% ipython --no-banner

In [1]: import numpy as np

In [2]: np.set_printoptions(precision=1, suppress=True, linewidth=140)

In [3]: def rd(a):
   ...:     return np.round(a, 1) + 0
   ...: 

In [4]: E = np.load("dump.npy")

In [5]: print(E)
[[-0.8 -3.   3.2 -1.5 -2.9 -1.2  2.3  3.  -2.6  2.5  1.2 -3.5]
 [-0.6 -2.5  2.9 -1.6 -3.6 -1.3  1.6  2.7 -3.2  2.7  0.8 -3. ]
 [-1.7 -2.9  2.8 -0.6 -2.8 -0.7  2.5  3.3 -2.5  1.8  1.4 -2.8]
 [-1.2 -3.4  3.  -0.9 -2.8 -0.5  1.8  3.1 -2.8  2.3  1.5 -2.7]
 [-0.8 -2.9  3.  -0.8 -3.  -1.2  1.9  3.1 -3.2  1.4  0.5 -3.6]
 [-1.3 -3.1  3.3 -0.9 -3.1 -1.1  2.3  3.2 -3.2  2.2  0.6 -3. ]
 [-1.1 -3.6  2.6 -1.2 -2.4 -1.1  1.7  2.6 -2.9  1.7  1.2 -3.1]
 [-0.8 -2.3  2.6 -1.5 -3.1 -1.2  2.   3.2 -3.   1.6  1.1 -3.2]
 [-1.  -2.5  3.5 -1.  -3.2 -1.5  1.6  2.8 -3.2  2.   0.8 -2.8]
 [-0.7 -3.4  2.9 -0.9 -2.4 -1.   2.3  3.1 -3.4  1.9  1.2 -3.2]
 [-0.6 -3.   3.2 -1.  -2.3 -0.9  2.1  3.2 -3.1  1.7  1.2 -3.2]
 [-2.  -0.9  2.8  0.3  1.8 -3.1 -2.2  3.3 -1.4 -0.7 -0.1 -2.8]
 [-2.1 -1.4  3.3 -0.6  2.2 -2.8 -1.8  3.2 -2.5 -1.4  0.1 -3.8]
 [-1.6 -1.2  3.1  0.2  1.5 -3.  -2.1  3.2 -2.5 -1.  -0.2 -2.8]
 [-1.8 -1.2  2.7 -0.1  2.  -2.9 -2.   3.2 -2.1 -1.9  0.  -3.6]
 [-2.3 -1.   3.3  0.4  2.  -2.7 -1.7  2.7 -1.9 -0.7 -0.2 -2.9]
 [-2.  -0.8  2.9  0.5  2.  -3.4 -2.   3.  -1.8 -1.  -0.3 -3.3]
 [-2.8 -0.6  2.6  0.1  1.8 -2.9 -1.8  3.1 -2.5 -1.2  0.1 -3. ]
 [-1.8 -1.3  3.   0.3  2.1 -3.3 -1.8  3.  -2.2 -0.7  0.  -2.7]
 [-1.7 -0.8  2.4 -0.4  1.7 -3.2 -2.3  2.8 -1.8 -1.4 -0.1 -2.9]
 [-1.9 -1.5  3.   0.1  2.  -3.2 -2.   3.2 -2.2 -0.7  0.4 -3.1]
 [-2.1 -0.8  3.2  0.4  1.7 -2.9 -1.7  2.8 -2.  -1.  -0.2 -3.2]]

In [6]: r0 = np.array([-1, -4, 1])

In [7]: print(rd(np.cross(E[0, :3], E[10, :3])))
[0.  0.6 0.6]

In [8]: print(rd(np.convolve(E[0], r0)))
[  0.8   6.2   8.  -14.3  12.1  11.3  -0.4 -13.4  -7.1  10.9 -13.8   1.2  15.2  -3.5]

In [9]: x = np.array([1, -1, 0, 3, 0, -2, 1, -3, 0, 2, 2, 3])

In [10]: y = E @ x

In [11]: print(rd(np.linalg.pinv(E) @ E))
[[1. 0. 0. 0. 0. 0. 0. 0. 0. 0. 0. 0.]
 [0. 1. 0. 0. 0. 0. 0. 0. 0. 0. 0. 0.]
 [0. 0. 1. 0. 0. 0. 0. 0. 0. 0. 0. 0.]
 [0. 0. 0. 1. 0. 0. 0. 0. 0. 0. 0. 0.]
 [0. 0. 0. 0. 1. 0. 0. 0. 0. 0. 0. 0.]
 [0. 0. 0. 0. 0. 1. 0. 0. 0. 0. 0. 0.]
 [0. 0. 0. 0. 0. 0. 1. 0. 0. 0. 0. 0.]
 [0. 0. 0. 0. 0. 0. 0. 1. 0. 0. 0. 0.]
 [0. 0. 0. 0. 0. 0. 0. 0. 1. 0. 0. 0.]
 [0. 0. 0. 0. 0. 0. 0. 0. 0. 1. 0. 0.]
 [0. 0. 0. 0. 0. 0. 0. 0. 0. 0. 1. 0.]
 [0. 0. 0. 0. 0. 0. 0. 0. 0. 0. 0. 1.]]

In [12]: rng = np.random.default_rng(814)

In [13]: y = y + 0.1 * rng.normal(size=22)

In [14]: print(rd(y))
[ -9.7  -9.   -8.7  -7.6 -12.3  -9.4  -8.6 -12.5  -8.2  -8.2 -10.2 -16.2 -22.2 -16.3 -21.2 -14.9 -16.2 -18.3 -13.2 -18.2 -15.2 -16.5]

In [15]: coef, *_ = np.linalg.lstsq(E, y)

In [16]: print(coef.round())
[ 1. -1. -0.  3.  0. -2.  1. -3. -0.  2.  2.  3.]

In [17]: print(rd(coef))
[ 1.  -1.  -0.1  3.   0.1 -2.   1.1 -3.  -0.1  2.   1.8  2.9]

In [18]: print(rd(E.T @ (y - E @ coef)))
[0. 0. 0. 0. 0. 0. 0. 0. 0. 0. 0. 0.]

In [19]: print(rd(np.linalg.norm(y - E @ coef)))
0.3

In [20]: A = np.loadtxt("m.csv", delimiter=",")

In [21]: print(A)
[[2. 2. 0. 0. 0. 0. 0. 0. 0. 0. 0. 0.]
 [2. 2. 2. 0. 0. 0. 0. 0. 0. 0. 0. 0.]
 [0. 2. 2. 2. 0. 0. 0. 0. 0. 0. 0. 0.]
 [0. 0. 2. 2. 2. 0. 0. 0. 0. 0. 0. 0.]
 [0. 0. 0. 2. 2. 2. 0. 0. 0. 0. 0. 0.]
 [0. 0. 0. 0. 2. 0. 2. 0. 0. 0. 0. 0.]
 [0. 0. 0. 0. 0. 2. 0. 2. 0. 0. 0. 0.]
 [0. 0. 0. 0. 0. 0. 2. 0. 2. 0. 0. 0.]
 [0. 0. 0. 0. 0. 0. 0. 2. 0. 2. 0. 0.]
 [0. 0. 0. 0. 0. 0. 0. 0. 2. 1. 2. 0.]
 [0. 0. 0. 0. 0. 0. 0. 0. 0. 2. 2. 2.]
 [0. 0. 0. 0. 0. 0. 0. 0. 0. 0. 2. 1.]]

In [22]: print(rd(np.linalg.eigvalsh(A).min()))
-3.6

In [23]: print(rd(np.linalg.det(A)))
-2048.0

In [24]: print(np.allclose(A @ A.T, A.T @ A))
True

In [25]: print(np.trace(A))
14.0

In [26]: print((A + A.T) / 2)
[[2. 2. 0. 0. 0. 0. 0. 0. 0. 0. 0. 0.]
 [2. 2. 2. 0. 0. 0. 0. 0. 0. 0. 0. 0.]
 [0. 2. 2. 2. 0. 0. 0. 0. 0. 0. 0. 0.]
 [0. 0. 2. 2. 2. 0. 0. 0. 0. 0. 0. 0.]
 [0. 0. 0. 2. 2. 2. 0. 0. 0. 0. 0. 0.]
 [0. 0. 0. 0. 2. 0. 2. 0. 0. 0. 0. 0.]
 [0. 0. 0. 0. 0. 2. 0. 2. 0. 0. 0. 0.]
 [0. 0. 0. 0. 0. 0. 2. 0. 2. 0. 0. 0.]
 [0. 0. 0. 0. 0. 0. 0. 2. 0. 2. 0. 0.]
 [0. 0. 0. 0. 0. 0. 0. 0. 2. 1. 2. 0.]
 [0. 0. 0. 0. 0. 0. 0. 0. 0. 2. 2. 2.]
 [0. 0. 0. 0. 0. 0. 0. 0. 0. 0. 2. 1.]]

In [27]: q, V = np.linalg.qr(A[:, :1])[0], np.linalg.qr(A[:, 1:])[0]

In [28]: s = np.linalg.svd(q.T @ V, compute_uv=False)

In [29]: print(rd(np.linalg.norm(q @ q.T - V @ V.T, 2)))
1.0

In [30]: print((s > 0.9).sum())
1

In [31]: K = np.load("layer8.npy")

In [32]: print(K)
[[  1  -4  16 -64]
 [  1  -3   9 -27]
 [  1  -2   4  -8]
 [  1  -1   1  -1]
 [  1   0   0   0]
 [  1   1   1   1]
 [  1   2   4   8]
 [  1   3   9  27]
 [  1   4  16  64]
 [  1   5  25 125]
 [  1   6  36 216]]

In [33]: x = np.array([-1, -3, -2, 1])

In [34]: y = K @ x

In [35]: print(y)
[-85 -37 -11  -1  -1  -5  -7  -1  19  59 125]

In [36]: y = y + 0.1 * rng.normal(size=11)

In [37]: print(rd(y))
[-85.  -37.  -11.   -1.2  -0.9  -4.9  -7.   -1.   19.   59.  125. ]

In [38]: coef, *_ = np.linalg.lstsq(K, y)

In [39]: print(rd(coef))
[-1. -3. -2.  1.]

In [40]: print(rd(K.T @ (y - K @ coef)))
[0. 0. 0. 0.]

In [41]: print(rd(np.linalg.norm(y - K @ coef)))
0.2

In [42]: z = rng.permutation(4)

In [43]: other = K[:, z] * rng.choice([-1, 1], 4)

In [44]: print(other)
[[  16    4    1   64]
 [   9    3    1   27]
 [   4    2    1    8]
 [   1    1    1    1]
 [   0    0    1    0]
 [   1   -1    1   -1]
 [   4   -2    1   -8]
 [   9   -3    1  -27]
 [  16   -4    1  -64]
 [  25   -5    1 -125]
 [  36   -6    1 -216]]

In [45]: Uu, _, Vh = np.linalg.svd(K.T @ other)

In [46]: print(rd(np.linalg.lstsq(K, other)[0]))
[[ 0.  0.  1.  0.]
 [ 0. -1.  0.  0.]
 [ 1.  0.  0.  0.]
 [ 0.  0.  0. -1.]]

In [47]: print(rd(Uu @ Vh))
[[ 0.  0.  1.  0.]
 [ 0. -1.  0.  0.]
 [ 1.  0.  0.  0.]
 [ 0.  0.  0. -1.]]

In [48]: print(z)
[2 1 0 3]

In [49]: r0, v = K[4], K[2]

In [50]: print(r0 @ r0)
1

In [51]: print(r0 @ v)
1

In [52]: pr = (r0 @ v) / (r0 @ r0) * r0

In [53]: print(rd(np.linalg.norm(r0 + v) ** 2 + np.linalg.norm(r0 - v) ** 2))
172.0

In [54]: print(v - pr)
[ 0. -2.  4. -8.]

In [55]: print(np.outer(r0, v))
[[ 1 -2  4 -8]
 [ 0  0  0  0]
 [ 0  0  0  0]
 [ 0  0  0  0]]

In [56]: print((v - pr) @ r0)
0.0
